$ ipython --no-banner

In [1]: import numpy as np

In [2]: import numpy.linalg as la

In [3]: np.set_printoptions(suppress=True, linewidth=160)

In [4]: def rnd(a):
   ...:     return np.round(a, 3) + 0
   ...: 

In [5]: rng = np.random.default_rng(92298)

In [6]: arr = np.triu(rng.random((6, 6)) < 0.4, 1).astype(int)

In [7]: arr = arr + arr.T

In [8]: print(arr)
[[0 0 0 0 0 1]
 [0 0 1 0 0 1]
 [0 1 0 1 0 0]
 [0 0 1 0 1 0]
 [0 0 0 1 0 0]
 [1 1 0 0 0 0]]

In [9]: rnd(la.norm(arr, axis=1))
Out[9]: array([1.   , 1.414, 1.414, 1.414, 1.   , 1.414])

In [10]: rnd(la.norm(arr, 1)), rnd(la.norm(arr, np.inf))
Out[10]: (np.float64(2.0), np.float64(2.0))

In [11]: rnd(la.norm(arr) ** 2 / la.norm(arr, 2) ** 2)
Out[11]: np.float64(3.08)

In [12]: print(rnd(la.norm(arr[2], 1)), rnd(la.norm(arr[2], np.inf)))
2.0 1.0

In [13]: rnd(la.norm(arr[2] - arr[3]))
Out[13]: np.float64(2.0)

In [14]: la.norm(arr, axis=1).argmax()
Out[14]: np.int64(1)

In [15]: q, Rm = la.qr(arr)

In [16]: q.shape, Rm.shape
Out[16]: ((6, 6), (6, 6))

In [17]: print(rnd(Rm))
[[-1.    -1.     0.     0.     0.     0.   ]
 [ 0.    -1.     0.    -1.     0.     0.   ]
 [ 0.     0.     1.414  0.     0.707  0.707]
 [ 0.     0.     0.    -1.     0.     0.   ]
 [ 0.     0.     0.     0.    -0.707  0.707]
 [ 0.     0.     0.     0.     0.    -1.   ]]

In [18]: np.trace(q @ q.T)
Out[18]: np.float64(6.0)

In [19]: lab = rng.permutation(6)

In [20]: out = arr[:, lab] * rng.choice([-1, 1], 6)

In [21]: out
Out[21]: 
array([[ 0,  0,  0,  0,  1,  0],
       [ 0,  0,  0, -1,  1,  0],
       [ 0, -1,  0,  0,  0,  1],
       [ 0,  0,  1, -1,  0,  0],
       [ 0,  0,  0,  0,  0,  1],
       [ 1, -1,  0,  0,  0,  0]])

In [22]: left, _, Vh = la.svd(arr.T @ out)

In [23]: rnd(la.lstsq(arr, out)[0])
Out[23]: 
array([[ 1.,  0.,  0.,  0.,  0.,  0.],
       [ 0., -1.,  0.,  0.,  0.,  0.],
       [ 0.,  0.,  0., -1.,  0.,  0.],
       [ 0.,  0.,  0.,  0.,  0.,  1.],
       [ 0.,  0.,  1.,  0.,  0.,  0.],
       [ 0.,  0.,  0.,  0.,  1.,  0.]])

In [24]: lab
Out[24]: array([0, 1, 4, 2, 5, 3])

In [25]: np.argwhere(np.triu(arr))
Out[25]: 
array([[0, 5],
       [1, 2],
       [1, 5],
       [2, 3],
       [3, 4]])

In [26]: arr @ arr
Out[26]: 
array([[1, 1, 0, 0, 0, 0],
       [1, 2, 0, 1, 0, 0],
       [0, 0, 2, 0, 1, 1],
       [0, 1, 0, 2, 0, 0],
       [0, 0, 1, 0, 1, 0],
       [0, 0, 1, 0, 0, 2]])

In [27]: arr.sum(axis=0)
Out[27]: array([1, 2, 2, 2, 1, 2])

In [28]: np.trace(arr @ arr @ arr) // 6
Out[28]: np.int64(0)

In [29]: L = np.diag(arr.sum(axis=1)) - arr

In [30]: L
Out[30]: 
array([[ 1,  0,  0,  0,  0, -1],
       [ 0,  2, -1,  0,  0, -1],
       [ 0, -1,  2, -1,  0,  0],
       [ 0,  0, -1,  2, -1,  0],
       [ 0,  0,  0, -1,  1,  0],
       [-1, -1,  0,  0,  0,  2]])

In [31]: round(la.det(L[1:, 1:]))
Out[31]: 1

In [32]: (la.eigvalsh(L) < 1e-8).sum()
Out[32]: np.int64(1)

In [33]: M = np.load("layer4.npy")

In [34]: M
Out[34]: 
array([[ 2.,  0.,  0.,  0.,  0.,  0.],
       [ 0.,  2.,  0.,  0.,  0.,  0.],
       [ 0.,  0.,  2.,  0.,  0.,  0.],
       [ 0.,  0.,  0., 11., -3., -3.],
       [ 0.,  0.,  0., -3.,  3.,  1.],
       [ 0.,  0.,  0., -3.,  1.,  3.]])

In [35]: out = np.array([[-9, -4, -5],
    ...:     [9, -5, -6],
    ...:     [4, -4, -9],
    ...:     [1, 1, -7],
    ...:     [-3, -4, 9],
    ...:     [9, -5, -7]])

In [36]: np.einsum("ij,ij->i", M, M)
Out[36]: array([  4.,   4.,   4., 139.,  19.,  19.])

In [37]: M @ out
Out[37]: 
array([[-18.,  -8., -10.],
       [ 18., -10., -12.],
       [  8.,  -8., -18.],
       [ -7.,  38., -83.],
       [ -3., -20.,  41.],
       [ 21., -22.,   9.]])

In [38]: np.einsum("ik,kj->ji", M, out)
Out[38]: 
array([[-18.,  18.,   8.,  -7.,  -3.,  21.],
       [ -8., -10.,  -8.,  38., -20., -22.],
       [-10., -12., -18., -83.,  41.,   9.]])

In [39]: vals, vecs = la.eigh(M)

In [40]: x0 = np.array([2, 0, 1, 3, -3, 2])

In [41]: print(x0 @ M @ x0)
154.0

In [42]: print(rnd(vecs * np.sqrt(vals) @ vecs.T))
[[ 1.414  0.     0.     0.     0.     0.   ]
 [ 0.     1.414  0.     0.     0.     0.   ]
 [ 0.     0.     1.414  0.     0.     0.   ]
 [ 0.     0.     0.     3.207 -0.598 -0.598]
 [ 0.     0.     0.    -0.598  1.613  0.199]
 [ 0.     0.     0.    -0.598  0.199  1.613]]

In [43]: print(np.abs(M).sum(axis=1).max(), np.abs(vals).max())
17.0 13.0

In [44]: rnd(vecs * np.maximum(vals, 0) @ vecs.T)
Out[44]: 
array([[ 2.,  0.,  0.,  0.,  0.,  0.],
       [ 0.,  2.,  0.,  0.,  0.,  0.],
       [ 0.,  0.,  2.,  0.,  0.,  0.],
       [ 0.,  0.,  0., 11., -3., -3.],
       [ 0.,  0.,  0., -3.,  3.,  1.],
       [ 0.,  0.,  0., -3.,  1.,  3.]])

In [45]: data = np.load("data.npy")

In [46]: data
Out[46]: 
array([[0, 0, 1, 0, 1],
       [0, 0, 1, 1, 0],
       [1, 1, 0, 0, 0],
       [0, 1, 0, 0, 1],
       [1, 0, 0, 1, 0]])

In [47]: vals, vecs = la.eigh(data)

In [48]: print(rnd(vecs.T @ data @ vecs))
[[-1.618  0.     0.     0.     0.   ]
 [ 0.    -1.618  0.     0.     0.   ]
 [ 0.     0.     0.618  0.     0.   ]
 [ 0.     0.     0.     0.618  0.   ]
 [ 0.     0.     0.     0.     2.   ]]

In [49]: rnd(vals.sum()), np.trace(data)
Out[49]: (np.float64(0.0), np.int64(0))

In [50]: print(rnd(vals))
[-1.618 -1.618  0.618  0.618  2.   ]

In [51]: rnd(la.eigvalsh(data + 3 * np.eye(5)))
Out[51]: array([1.382, 1.382, 3.618, 3.618, 5.   ])

In [52]: rnd(la.eigvalsh(data @ data))
Out[52]: array([0.382, 0.382, 2.618, 2.618, 4.   ])

In [53]: rnd(vecs @ np.diag(vals) @ vecs.T)
Out[53]: 
array([[0., 0., 1., 0., 1.],
       [0., 0., 1., 1., 0.],
       [1., 1., 0., 0., 0.],
       [0., 1., 0., 0., 1.],
       [1., 0., 0., 1., 0.]])

In [54]: (vals > 1e-8).sum(), (vals < -1e-8).sum()
Out[54]: (np.int64(3), np.int64(2))

In [55]: print(np.abs(vecs[:, -1]).round(6).argmax())
0

In [56]: out = data / np.sqrt((data ** 2).mean(axis=1, keepdims=True))

In [57]: print(data - data.mean(axis=1, keepdims=True))
[[-0.4 -0.4  0.6 -0.4  0.6]
 [-0.4 -0.4  0.6  0.6 -0.4]
 [ 0.6  0.6 -0.4 -0.4 -0.4]
 [-0.4  0.6 -0.4 -0.4  0.6]
 [ 0.6 -0.4 -0.4  0.6 -0.4]]

In [58]: lab = rng.permutation(5)

In [59]: print(lab)
[2 3 0 1 4]

In [60]: out = data[lab][:, lab]

In [61]: print(rnd(np.sort(np.abs(la.eigvals(out)))))
[0.618 0.618 1.618 1.618 2.   ]

In [62]: rnd(la.det(out)), rnd(la.det(data[lab]))
Out[62]: (np.float64(2.0), np.float64(2.0))

In [63]: np.diag(out)
Out[63]: array([0, 0, 0, 0, 0])

In [64]: np.argwhere(np.triu(data))
Out[64]: 
array([[0, 2],
       [0, 4],
       [1, 2],
       [1, 3],
       [3, 4]])

In [65]: L = np.diag(data.sum(axis=1)) - data

In [66]: print(L)
[[ 2  0 -1  0 -1]
 [ 0  2 -1 -1  0]
 [-1 -1  2  0  0]
 [ 0 -1  0  2 -1]
 [-1  0  0 -1  2]]

In [67]: rnd(la.eigvalsh(L))
Out[67]: array([0.   , 1.382, 1.382, 3.618, 3.618])

In [68]: la.matrix_rank(L)
Out[68]: np.int64(4)

In [69]: out = np.array([[4, -4], [4, 4]])

In [70]: C = np.array([[0, 3], [2, 2]])

In [71]: X = np.kron(out, C)

In [72]: X
Out[72]: 
array([[  0,  12,   0, -12],
       [  8,   8,  -8,  -8],
       [  0,  12,   0,  12],
       [  8,   8,   8,   8]])

In [73]: hat = np.triu(np.array([[7, 5, -3, 3], [4, -7, -7, 2], [-7, 9, -6, 9], [4, 9, 0, -5]]), 1) + np.eye(4)

In [74]: out = hat @ X @ la.inv(hat)

In [75]: la.matrix_rank(out)
Out[75]: np.int64(4)

In [76]: print(rnd(la.det(out)))
36864.0

In [77]: np.trace(out), np.trace(X)
Out[77]: (np.float64(16.0), np.int64(16))

In [78]: x0 = np.array([1, 0, -2, 0])

In [79]: rhs = X @ x0

In [80]: coef, lr = np.zeros(4), 1 / la.norm(X, 2) ** 2

In [81]: for i in range(30):
    ...:     coef -= lr * X.T @ (X @ coef - rhs)
    ...:     if i % 5 == 0: print(i, round(la.norm(X @ coef - rhs), 3))
    ...: 
0 15.438
5 6.054
10 2.374
15 0.931
20 0.365
25 0.143

In [82]: print(rnd(la.cond(X)))
2.42
